>>> import numpy as np
>>> np.set_printoptions(precision=3, suppress=True, linewidth=140, floatmode="fixed")
>>> def rd(a):
...     return np.round(a, 3) + 0
... 
>>> B = np.array([[4, 6], [5, 1], [1, 0], [9, 2]])
>>> basis = np.array([[4, 3, 0, 9, 2, 2], [4, 9, 8, 4, 4, 6]])
>>> m1 = B @ basis
>>> m1
array([[40, 66, 48, 60, 32, 44],
       [24, 24,  8, 49, 14, 16],
       [ 4,  3,  0,  9,  2,  2],
       [44, 45, 16, 89, 26, 30]])
>>> # looks like rank 2
>>> rk = np.linalg.matrix_rank(m1)
>>> rk
np.int64(2)
>>> null = np.linalg.svd(m1)[2][rk:].T
>>> null.shape
(6, 4)
>>> rd(m1 @ null)
array([[0.000, 0.000, 0.000, 0.000],
       [0.000, 0.000, 0.000, 0.000],
       [0.000, 0.000, 0.000, 0.000],
       [0.000, 0.000, 0.000, 0.000]])
>>> W0 = np.load("mat.npy")
>>> W0
array([[2, 1, 3, 4, 2],
       [1, 6, 5, 3, 4],
       [3, 5, 9, 6, 8],
       [4, 3, 6, 9, 4],
       [2, 4, 8, 4, 8]])
>>> # null space of dimension 1
>>> evals, vecs = np.linalg.eigh(W0)
>>> rd(vecs @ np.diag(evals) @ vecs.T)
array([[2.000, 1.000, 3.000, 4.000, 2.000],
       [1.000, 6.000, 5.000, 3.000, 4.000],
       [3.000, 5.000, 9.000, 6.000, 8.000],
       [4.000, 3.000, 6.000, 9.000, 4.000],
       [2.000, 4.000, 8.000, 4.000, 8.000]])
>>> rd(np.linalg.svd(W0, compute_uv=False))
array([24.783,  5.840,  3.101,  0.276,  0.000])
>>> rd(np.abs(vecs[:, -1]))
array([0.221, 0.352, 0.590, 0.475, 0.504])
>>> rd(vecs.T @ vecs)
array([[1.000, 0.000, 0.000, 0.000, 0.000],
       [0.000, 1.000, 0.000, 0.000, 0.000],
       [0.000, 0.000, 1.000, 0.000, 0.000],
       [0.000, 0.000, 0.000, 1.000, 0.000],
       [0.000, 0.000, 0.000, 0.000, 1.000]])
>>> np.abs(vecs[:, -1]).round(6).argmax()
np.int64(2)
>>> rd(evals)
array([ 0.000,  0.276,  3.101,  5.840, 24.783])
>>> Uu, sigma, Vt = np.linalg.svd(W0)
>>> vecs = Vt[:(sigma > 1e-8).sum()]
>>> rng = np.random.default_rng(683842)
>>> x0 = W0[4] + 4 * W0[0] + rng.integers(2) * np.eye(5)[0]
>>> x0
array([10.000,  8.000, 20.000, 20.000, 16.000])
>>> np.linalg.matrix_rank(np.vstack([W0, x0]))
np.int64(4)
>>> rd(vecs.T @ vecs)
array([[ 0.484, -0.129,  0.387,  0.129, -0.258],
       [-0.129,  0.968,  0.097,  0.032, -0.065],
       [ 0.387,  0.097,  0.710, -0.097,  0.194],
       [ 0.129,  0.032, -0.097,  0.968,  0.065],
       [-0.258, -0.065,  0.194,  0.065,  0.871]])
>>> mat = np.array([[3, 0, 0, 0, 0],
...     [0, 0, 0, 0, 0],
...     [0, 0, -3, 0, 0],
...     [0, 0, 0, 1, 0],
...     [0, 0, 0, 0, -2]])
>>> hat = np.triu(np.array([[0, 0, 0, -2, 2],
...     [1, 2, 0, 1, 1],
...     [-2, 0, -2, 0, 1],
...     [0, -2, -2, 0, 0],
...     [1, 0, 0, 1, 0]]), 1) + np.eye(5)
>>> B = hat @ mat @ np.linalg.inv(hat)
>>> np.poly(B)
array([  1.000,   1.000, -11.000,  -9.000,  18.000,   0.000])
>>> np.linalg.matrix_rank(B)
np.int64(4)
>>> B
array([[  3.000,   0.000,   0.000,   4.000, -10.000],
       [  0.000,   0.000,   0.000,   1.000,  -2.000],
       [  0.000,   0.000,  -3.000,   0.000,   1.000],
       [  0.000,   0.000,   0.000,   1.000,   0.000],
       [  0.000,   0.000,   0.000,   0.000,  -2.000]])
>>> rd(np.linalg.norm(mat, "nuc"))
np.float64(9.0)
>>> np.linalg.norm(mat, axis=1).argmax()
np.int64(0)
>>> rd(np.linalg.norm(mat) ** 2 / np.linalg.norm(mat, 2) ** 2)
np.float64(2.556)
>>> rd(np.linalg.norm(mat, axis=1))
array([3.000, 0.000, 3.000, 1.000, 2.000])
>>> (mat != 0).astype(int)
array([[1, 0, 0, 0, 0],
       [0, 0, 0, 0, 0],
       [0, 0, 1, 0, 0],
       [0, 0, 0, 1, 0],
       [0, 0, 0, 0, 1]])
>>> rd(np.sort(np.linalg.eigvals(mat).real))
array([-3.000, -2.000,  0.000,  1.000,  3.000])
>>> np.flatnonzero(np.linalg.matrix_power((mat != 0) + (mat.T != 0) + np.eye(5), 5)[0])
array([0])
>>> np.all(np.linalg.eigvalsh(mat) > 0)
np.False_
>>> K = np.loadtxt("m.csv", delimiter=",")
>>> K
array([[ 0.000,  0.300,  0.100,  0.100],
       [-1.100, -0.400, -0.500, -1.000],
       [-0.284,  0.851,  3.214, -0.269],
       [-0.100,  1.300,  2.900, -0.300],
       [ 1.900,  0.100, -0.800, -0.300]])
>>> B = np.array([[1, 2, 1], [1, 0, 0]])
>>> basis = np.kron(B, K)
>>> rd(np.linalg.norm(basis, 2)), rd(np.linalg.norm(B, 2) * np.linalg.norm(K, 2))
(np.float64(11.73), np.float64(11.73))
>>> basis
array([[ 0.000,  0.300,  0.100,  0.100,  0.000,  0.600,  0.200,  0.200,  0.000,  0.300,  0.100,  0.100],
       [-1.100, -0.400, -0.500, -1.000, -2.200, -0.800, -1.000, -2.000, -1.100, -0.400, -0.500, -1.000],
       [-0.284,  0.851,  3.214, -0.269, -0.568,  1.702,  6.428, -0.538, -0.284,  0.851,  3.214, -0.269],
       [-0.100,  1.300,  2.900, -0.300, -0.200,  2.600,  5.800, -0.600, -0.100,  1.300,  2.900, -0.300],
       [ 1.900,  0.100, -0.800, -0.300,  3.800,  0.200, -1.600, -0.600,  1.900,  0.100, -0.800, -0.300],
       [ 0.000,  0.300,  0.100,  0.100,  0.000,  0.000,  0.000,  0.000,  0.000,  0.000,  0.000,  0.000],
       [-1.100, -0.400, -0.500, -1.000, -0.000, -0.000, -0.000, -0.000, -0.000, -0.000, -0.000, -0.000],
       [-0.284,  0.851,  3.214, -0.269, -0.000,  0.000,  0.000, -0.000, -0.000,  0.000,  0.000, -0.000],
       [-0.100,  1.300,  2.900, -0.300, -0.000,  0.000,  0.000, -0.000, -0.000,  0.000,  0.000, -0.000],
       [ 1.900,  0.100, -0.800, -0.300,  0.000,  0.000, -0.000, -0.000,  0.000,  0.000, -0.000, -0.000]])
>>> basis.shape
(10, 12)
>>> np.linalg.matrix_rank(basis)
np.int64(8)
>>> q, _ = np.linalg.qr(np.array([[0.2, -0.7], [0.2, 0.0], [-1.3, -1.9]]))
>>> data = q @ q.T
>>> rd(data)
array([[ 0.921,  0.268,  0.029],
       [ 0.268,  0.090, -0.099],
       [ 0.029, -0.099,  0.989]])
>>> # rows and columns are dependent
>>> evals, vecs = np.linalg.eigh(data)
>>> x0 = np.array([3, 0, 0])
>>> rd(np.abs(data).sum(axis=1).max()), rd(np.abs(evals).max())
(np.float64(1.218), np.float64(1.0))
>>> rd(vecs * np.abs(evals) @ vecs.T)
array([[ 0.921,  0.268,  0.029],
       [ 0.268,  0.090, -0.099],
       [ 0.029, -0.099,  0.989]])
>>> rk = np.linalg.matrix_rank(data)
>>> rk
np.int64(2)
>>> null = np.linalg.svd(data)[2][rk:].T
>>> rd(null[:, 0] / null[np.abs(null[:, 0]).round(6).argmax(), 0])
array([-0.295,  1.000,  0.109])
>>> rd(null @ null.T)
array([[ 0.079, -0.268, -0.029],
       [-0.268,  0.910,  0.099],
       [-0.029,  0.099,  0.011]])
>>> [int(np.linalg.matrix_rank(data[:, :j + 1])) for j in range(3)]
[1, 2, 2]
>>> x0 = np.array([-8, 8, 6])
>>> rd(np.einsum("ij,j->i", data, x0))
array([-5.048, -2.020,  4.913])
>>> rd(data @ np.eye(3)[1])
array([ 0.268,  0.090, -0.099])
>>> np.sign((data @ x0).round(6))
array([-1.000, -1.000,  1.000])
>>> A = np.loadtxt("data.csv", delimiter=",")
>>> A
array([[-3.000,  2.000,  0.000,  0.000,  0.000],
       [ 2.000,  8.000,  2.000,  0.000,  0.000],
       [ 0.000,  2.000,  8.000,  2.000,  0.000],
       [ 0.000,  0.000,  2.000, -3.000,  2.000],
       [ 0.000,  0.000,  0.000,  2.000, -4.000]])
>>> # equal to its transpose
>>> rd(np.linalg.det(A[::-1]))
np.float64(-2144.0)
>>> rd(np.linalg.eigvals(A).sum().real)
np.float64(6.0)
>>> rd(np.linalg.det(2 * A)), rd(np.linalg.det(A))
(np.float64(-68608.0), np.float64(-2144.0))
>>> rd(np.poly(A))
array([   1.000,   -6.000,  -79.000,  168.000, 1740.000, 2144.000])
>>> J = np.load("x.npy")
>>> J
array([[  1.900,  -1.400,   1.400,   1.400,  -6.718],
       [  0.500,   2.300,   1.300,  -1.100,  11.183],
       [  0.400,  -0.700,   1.700,   0.200,  -3.816],
       [ -0.300,  -0.700,   1.800,  -0.300,  -3.829],
       [ -0.700,  -2.900,   0.400,  -1.700, -14.749],
       [ -0.200,   1.000,  -1.700,   0.000,   5.253],
       [ -0.800,   0.700,   0.500,   0.000,   3.498],
       [ -0.400,   1.200,  -0.500,   1.100,   6.334],
       [ -1.100,  -1.100,   0.200,   0.800,  -5.683],
       [  0.300,  -1.900,  -1.100,  -0.600,  -9.722],
       [  0.200,   1.100,   1.200,  -1.800,   5.291],
       [ -1.100,   1.600,  -0.300,  -0.600,   7.851],
       [  0.900,  -0.500,   0.500,   1.300,  -1.970]])
>>> # column 4 dominates
>>> idx = J[:, 3] > np.median(J[:, 3])
>>> f = J[idx].mean(axis=0) - J[~idx].mean(axis=0)
>>> ((J - J.mean(axis=0)) @ f > 0).astype(int)
array([1, 0, 1, 1, 1, 0, 0, 0, 1, 1, 0, 0, 1])
>>> rd((((J - J.mean(axis=0)) @ f > 0) == idx).mean())
np.float64(0.692)
>>> idx.astype(int)
array([1, 0, 1, 0, 0, 0, 0, 1, 1, 0, 0, 0, 1])
>>> x0 = np.array([3, -6, -9, -3, -1])
>>> h1 = np.maximum(J @ x0, 0)
>>> rd(h1)
array([ 4.018,  0.000,  0.000,  0.000, 31.549,  3.447,  0.000,  0.000,  4.783, 33.722,  0.000,  0.000,  0.000])
>>> np.flatnonzero(h1 > 1e-9)
array([0, 4, 5, 8, 9])
>>> J * (h1 > 1e-9)[:, None]
array([[  1.900,  -1.400,   1.400,   1.400,  -6.718],
       [  0.000,   0.000,   0.000,  -0.000,   0.000],
       [  0.000,  -0.000,   0.000,   0.000,  -0.000],
       [ -0.000,  -0.000,   0.000,  -0.000,  -0.000],
       [ -0.700,  -2.900,   0.400,  -1.700, -14.749],
       [ -0.200,   1.000,  -1.700,   0.000,   5.253],
       [ -0.000,   0.000,   0.000,   0.000,   0.000],
       [ -0.000,   0.000,  -0.000,   0.000,   0.000],
       [ -1.100,  -1.100,   0.200,   0.800,  -5.683],
       [  0.300,  -1.900,  -1.100,  -0.600,  -9.722],
       [  0.000,   0.000,   0.000,  -0.000,   0.000],
       [ -0.000,   0.000,  -0.000,  -0.000,   0.000],
       [  0.000,  -0.000,   0.000,   0.000,  -0.000]])
>>> rd(J.T @ h1)
array([ -10.284, -163.003,  -23.753,  -64.415, -829.229])
>>> B = J / np.sqrt((J ** 2).mean(axis=1, keepdims=True))
>>> np.linalg.matrix_rank(J - J.mean(axis=1, keepdims=True))
np.int64(4)
>>> np.linalg.matrix_rank(B) == np.linalg.matrix_rank(J)
np.True_
>>> rd(B[4])
array([-0.103, -0.428,  0.059, -0.251, -2.177])
>>> B = np.array([[5, -1, 0], [1, -4, -4], [5, -5, -2], [2, 2, -2], [-1, 2, -5]])
>>> np.linalg.matrix_rank(np.vstack([J, B.T]))
np.int64(5)
>>> np.linalg.matrix_rank(J @ B)
np.int64(3)
>>> rd(np.einsum("ij->j", J))
array([-0.400, -1.300,  5.400, -1.300, -7.077])
>>> B @ J
Traceback (most recent call last):
  File "<python-input-99>", line 1, in <module>
    B @ J
    ~~^~~
ValueError: matmul: Input operand 1 has a mismatch in its core dimension 0, with gufunc signature (n?,k),(k,m?)->(n?,m?) (size 13 is different from 3)
>>> B = np.array([[-1, -1, 0], [2, -1, -1], [2, 1, 2]])
>>> basis = np.array([[5]])
>>> X = np.block([[B, np.array([[-1], [-1], [-3]])], [np.zeros((1, 3)), basis]])
>>> X
array([[-1.000, -1.000,  0.000, -1.000],
       [ 2.000, -1.000, -1.000, -1.000],
       [ 2.000,  1.000,  2.000, -3.000],
       [ 0.000,  0.000,  0.000,  5.000]])
>>> f = np.array([4, 5])
>>> np.array([np.convolve(row, f, "same") for row in X])
array([[-4.000, -9.000, -5.000, -4.000],
       [ 8.000,  6.000, -9.000, -9.000],
       [ 8.000, 14.000, 13.000, -2.000],
       [ 0.000,  0.000,  0.000, 20.000]])
>>> q = X.astype(float).copy()
>>> for j in range(4):
...     q[:, j] -= q[:, :j] @ (q[:, :j].T @ q[:, j])
...     q[:, j] /= np.linalg.norm(q[:, j])
... 
>>> rd(q.T @ q)
array([[1.000, 0.000, 0.000, 0.000],
       [0.000, 1.000, 0.000, 0.000],
       [0.000, 0.000, 1.000, 0.000],
       [0.000, 0.000, 0.000, 1.000]])
>>> rd(q)
array([[-0.333, -0.523,  0.784,  0.000],
       [ 0.667, -0.719, -0.196,  0.000],
       [ 0.667,  0.458,  0.588,  0.000],
       [ 0.000,  0.000,  0.000,  1.000]])
>>> B = np.array([[0, -1], [-1, -3], [-1, -1], [-1, 2]])
>>> np.vstack([X, B.T]).shape
(6, 4)
>>> np.linalg.matrix_rank(X @ B)
np.int64(2)
>>> B = X + rng.integers(-2, 3, (4, 3)) @ rng.integers(-2, 3, (3, 4))
>>> B
array([[ 5.000,  1.000, -1.000, -5.000],
       [ 3.000, -1.000,  0.000,  3.000],
       [ 1.000,  3.000,  3.000, -2.000],
       [ 4.000, -2.000, -1.000,  5.000]])
>>> np.abs(B - X).sum(axis=1)
array([13.000,  6.000,  5.000,  7.000])
>>> rd(np.linalg.svd(B - X, compute_uv=False))
array([8.366, 4.657, 3.366, 0.000])
>>> B = np.linalg.inv(X)
>>> rd(np.linalg.cond(X))
np.float64(7.439)
>>> rd(np.linalg.slogdet(X)[0])
np.float64(1.0)
